% python3 -q
>>> import numpy as np
>>> np.set_printoptions(precision=1, suppress=True, linewidth=140, sign=" ")
>>> E = np.load("x.npy")
>>> print(E.round(1) + 0)
[[ -8.9 -11.6 -18.   -2.8 -11.9 -15.9  -8.7 -26.1 -15. ]
 [ -8.   -9.5 -14.6  -1.9 -10.2 -14.1  -7.6 -22.8 -12.4]
 [ -7.2  -8.  -12.1  -1.2  -8.8 -12.7  -6.7 -20.2 -10.5]
 [ -3.4  -1.4  -1.7   1.   -2.5  -5.7  -2.4  -7.2  -2.5]
 [ -3.2  -1.3  -1.4   1.   -2.3  -5.4  -2.2  -6.7  -2.3]
 [ -2.7  -0.7  -0.5   1.   -1.6  -4.4  -1.7  -5.   -1.6]
 [ -1.9  -0.3   0.    0.8  -0.9  -3.2  -1.   -3.1  -1. ]
 [ -1.1  -0.1   0.1   0.3  -0.4  -1.8  -0.5  -1.4  -0.7]
 [ -1.   -0.1   0.    0.3  -0.3  -1.6  -0.4  -1.2  -0.6]
 [ -0.7  -0.1   0.    0.2  -0.2  -1.2  -0.3  -0.8  -0.5]
 [  1.8   1.5   2.1   0.9   0.9   3.    0.6   1.7   3. ]
 [ 10.4  19.   30.7  14.   10.9  19.3   5.   15.1  30.2]
 [ 10.7  19.7  31.8  14.5  11.3  19.8   5.2  15.6  31.2]
 [ 12.2  23.5  38.1  17.3  13.5  22.8   6.2  18.6  36.8]
 [ 14.9  30.1  48.9  22.2  17.3  28.    7.9  23.7  46.5]
 [ 15.   30.5  49.6  22.5  17.6  28.3   8.   24.   47. ]
 [ 15.5  31.6  51.4  23.3  18.2  29.1   8.3  24.9  48.6]]
>>> # rows and columns are dependent
>>> left, sv, Vh = np.linalg.svd(E)
>>> print(np.argmax(sv[:-1] / (sv[1:] + 1e-6)) + 1)
3
>>> Y = left[:, :3] @ np.diag(sv[:3]) @ Vh[:3]
>>> print(np.linalg.matrix_rank(E, rtol=0.05))
2
>>> print(np.linalg.matrix_rank(Y))
3
>>> print(round(float(np.linalg.norm(E - Y) / np.linalg.norm(E)), 1))
0.0
>>> print(round(np.abs(E - Y).max(), 1))
0.0
>>> r0 = np.array([1, 1])
>>> print(np.polyval(r0, E[3]))
[-2.4 -0.4 -0.7  2.  -1.5 -4.7 -1.4 -6.2 -1.5]
>>> print(np.convolve(E[3], r0))
[-3.4 -4.8 -3.1 -0.7 -1.5 -8.2 -8.1 -9.6 -9.8 -2.5]
>>> x0 = np.array([1, -7, 0, 7, -3, -2, 6, -3, 7])
>>> print(np.linalg.norm(E @ x0) <= np.linalg.norm(E, 2) * np.linalg.norm(x0) + 1e-9)
True
>>> print(np.einsum("ij,j->i", E, x0))
[  41.    39.6   38.1   21.9   20.8   16.4   10.4    3.6    2.8    1.5    8.   100.4  103.5  122.   153.3  155.1  160.2]
>>> print(E @ np.ones(9))
[-119.  -101.1  -87.5  -25.9  -23.9  -17.2  -10.7   -5.4   -4.8   -3.6   15.5  154.7  159.7  189.   239.6  242.4  250.8]
>>> print(E @ np.eye(9)[0])
[-8.9 -8.  -7.2 -3.4 -3.2 -2.7 -1.9 -1.1 -1.  -0.7  1.8 10.4 10.7 12.2 14.9 15.  15.5]
>>> x0 @ E
Traceback (most recent call last):
  File "<python-input-20>", line 1, in <module>
    x0 @ E
    ~~~^~~
ValueError: matmul: Input operand 1 has a mismatch in its core dimension 0, with gufunc signature (n?,k),(k,m?)->(n?,m?) (size 17 is different from 9)
>>> print(round(float(np.linalg.norm(E, 2) / np.linalg.norm(E)), 1))
1.0
>>> print(np.argsort(-np.linalg.norm(E, axis=0).round(6), kind="stable")[:3])
[ 2  8  5]
>>> print(np.linalg.cond(E) > 100)
True
>>> r = np.linalg.matrix_rank(E)
>>> print(r)
3
>>> null = np.linalg.svd(E)[2][r:].T
>>> print(null.shape)
(9, 6)
>>> print(np.round(null @ null.T, 1) + 0)
[[ 0.8  0.   0.1  0.   0.  -0.4  0.   0.  -0.2]
 [ 0.   0.9 -0.3 -0.1 -0.1  0.   0.  -0.1 -0.2]
 [ 0.1 -0.3  0.5 -0.2 -0.1  0.1  0.  -0.1 -0.2]
 [ 0.  -0.1 -0.2  0.8  0.   0.   0.1  0.2 -0.2]
 [ 0.  -0.1 -0.1  0.   0.9  0.  -0.1 -0.3  0. ]
 [-0.4  0.   0.1  0.   0.   0.4  0.  -0.1 -0.3]
 [ 0.   0.   0.   0.1 -0.1  0.   0.9 -0.2  0. ]
 [ 0.  -0.1 -0.1  0.2 -0.3 -0.1 -0.2  0.3  0.1]
 [-0.2 -0.2 -0.2 -0.2  0.  -0.3  0.   0.1  0.6]]
>>> print([int(np.linalg.matrix_rank(E[:, :j + 1])) for j in range(9)])
[1, 2, 2, 3, 3, 3, 3, 3, 3]
>>> print([int(np.linalg.matrix_rank(np.delete(E, i, axis=0))) for i in range(17)])
[3, 3, 3, 3, 3, 3, 3, 3, 3, 3, 3, 3, 3, 3, 3, 3, 3]
>>> print([int(np.linalg.matrix_rank(E[:i])) for i in range(1, len(E) + 1)])
[1, 2, 3, 3, 3, 3, 3, 3, 3, 3, 3, 3, 3, 3, 3, 3, 3]
>>> data = np.array([[-2, 1, -2, 1, -2, 1],
...     [-2, -1, -2, -1, -2, -1],
...     [-2, 0, -2, 0, -2, 0],
...     [-2, 1, -2, 1, -2, 1],
...     [-2, -1, -2, -1, -2, -1],
...     [-2, 0, -2, 0, -2, 0]])
>>> ang = np.radians(119)
>>> r_ = np.eye(6)
>>> r_[3, 3] = r_[4, 4] = np.cos(ang)
>>> r_[3, 4], r_[4, 3] = -np.sin(ang), np.sin(ang)
>>> print(r_)
[[ 1.   0.   0.   0.   0.   0. ]
 [ 0.   1.   0.   0.   0.   0. ]
 [ 0.   0.   1.   0.   0.   0. ]
 [ 0.   0.   0.  -0.5 -0.9  0. ]
 [ 0.   0.   0.   0.9 -0.5  0. ]
 [ 0.   0.   0.   0.   0.   1. ]]
>>> Y = data @ r_.T
>>> print(np.allclose(data @ data.T, Y @ Y.T))
True
>>> print(np.round(np.linalg.svd(data, compute_uv=False), 1) + 0, np.round(np.linalg.svd(Y, compute_uv=False), 1) + 0)
[ 8.5  3.5  0.   0.   0.   0. ] [ 8.5  3.5  0.   0.   0.   0. ]
>>> print(np.round(np.linalg.det(r_), 1), np.round(np.trace(r_), 1))
1.0 3.0
>>> print(round(float(np.linalg.det(r_)), 1))
1.0
>>> print((np.linalg.matrix_power((r_ != 0) + (r_.T != 0) + np.eye(6), 6) > 0).astype(int))
[[ 1  0  0  0  0  0]
 [ 0  1  0  0  0  0]
 [ 0  0  1  0  0  0]
 [ 0  0  0  1  1  0]
 [ 0  0  0  1  1  0]
 [ 0  0  0  0  0  1]]
>>> print((data - data.T) / 2)
[[ 0.   1.5  0.   1.5  0.   1.5]
 [-1.5  0.  -1.  -1.  -0.5 -0.5]
 [ 0.   1.   0.   1.   0.   1. ]
 [-1.5  1.  -1.   0.  -0.5  0.5]
 [ 0.   0.5  0.   0.5  0.   0.5]
 [-1.5  0.5 -1.  -0.5 -0.5  0. ]]
>>> print(np.linalg.matrix_power(data, 2))
[[  6   0   6   0   6   0]
 [ 18   0  18   0  18   0]
 [ 12   0  12   0  12   0]
 [  6   0   6   0   6   0]
 [ 18   0  18   0  18   0]
 [ 12   0  12   0  12   0]]
>>> print(np.trace(data))
-6
>>> print(np.unique(data.round(6), axis=0).shape)
(3, 6)
>>> print(np.linalg.lstsq(data[:-1].T, data[-1])[2])
2
>>> print(round(np.trace(np.linalg.pinv(data) @ data), 1))
2.0
>>> print(np.abs(np.diag(np.linalg.qr(data)[1])) > 1e-9)
[ True  True False False False False]
>>> print(np.round(data @ np.linalg.pinv(data) @ data, 1) + 0)
[[-2.  1. -2.  1. -2.  1.]
 [-2. -1. -2. -1. -2. -1.]
 [-2.  0. -2.  0. -2.  0.]
 [-2.  1. -2.  1. -2.  1.]
 [-2. -1. -2. -1. -2. -1.]
 [-2.  0. -2.  0. -2.  0.]]
>>> K = np.load("sample13.npy")
>>> print(K.round(1) + 0)
[[ 1.   0.   0.   0.   0.  -0.1 -0.1  0.   0.1  0. ]
 [ 0.   1.   0.   0.   0.   0.   0.   0.   0.   0. ]
 [ 0.   0.   1.   0.   0.   0.   0.   0.   0.   0. ]
 [ 0.   0.   0.   0.9  0.   0.2  0.1 -0.1 -0.1  0.1]
 [ 0.   0.   0.   0.   1.  -0.1  0.   0.   0.   0. ]
 [-0.1  0.   0.   0.2 -0.1  0.6 -0.3  0.2  0.3 -0.2]
 [-0.1  0.   0.   0.1  0.  -0.3  0.8  0.1  0.2 -0.1]
 [ 0.   0.   0.  -0.1  0.   0.2  0.1  0.9 -0.1  0.1]
 [ 0.1  0.   0.  -0.1  0.   0.3  0.2 -0.1  0.8  0.1]
 [ 0.   0.   0.   0.1  0.  -0.2 -0.1  0.1  0.1  0.9]]
>>> # equal to its transpose
>>> print(np.linalg.lstsq(K[:-1].T, K[-1])[2])
9
>>> print(np.allclose(K[:-1].T @ np.linalg.lstsq(K[:-1].T, K[-1])[0], K[-1]))
True
>>> print(np.abs(np.diag(np.linalg.qr(K)[1])) > 1e-9)
[ True  True  True  True  True  True  True  True  True False]
>>> print(np.unique(K.round(6), axis=0).shape)
(10, 10)
>>> x0 = np.array([3, 3, 1, 3, 3, 1, 2, 0, 0, 2])
>>> print(np.linalg.eigvalsh(2 * K - np.eye(10)))
[-1.  1.  1.  1.  1.  1.  1.  1.  1.  1.]
>>> print(K @ K @ x0)
[ 2.7  2.9  1.   3.5  2.8 -0.3  1.1  0.6  0.9  1.5]
>>> print(np.round(np.eye(10) - K, 1) + 0)
[[ 0.   0.   0.   0.   0.   0.1  0.1  0.  -0.1  0. ]
 [ 0.   0.   0.   0.   0.   0.   0.   0.   0.   0. ]
 [ 0.   0.   0.   0.   0.   0.   0.   0.   0.   0. ]
 [ 0.   0.   0.   0.1  0.  -0.2 -0.1  0.1  0.1 -0.1]
 [ 0.   0.   0.   0.   0.   0.1  0.   0.   0.   0. ]
 [ 0.1  0.   0.  -0.2  0.1  0.4  0.3 -0.2 -0.3  0.2]
 [ 0.1  0.   0.  -0.1  0.   0.3  0.2 -0.1 -0.2  0.1]
 [ 0.   0.   0.   0.1  0.  -0.2 -0.1  0.1  0.1 -0.1]
 [-0.1  0.   0.   0.1  0.  -0.3 -0.2  0.1  0.2 -0.1]
 [ 0.   0.   0.  -0.1  0.   0.2  0.1 -0.1 -0.1  0.1]]
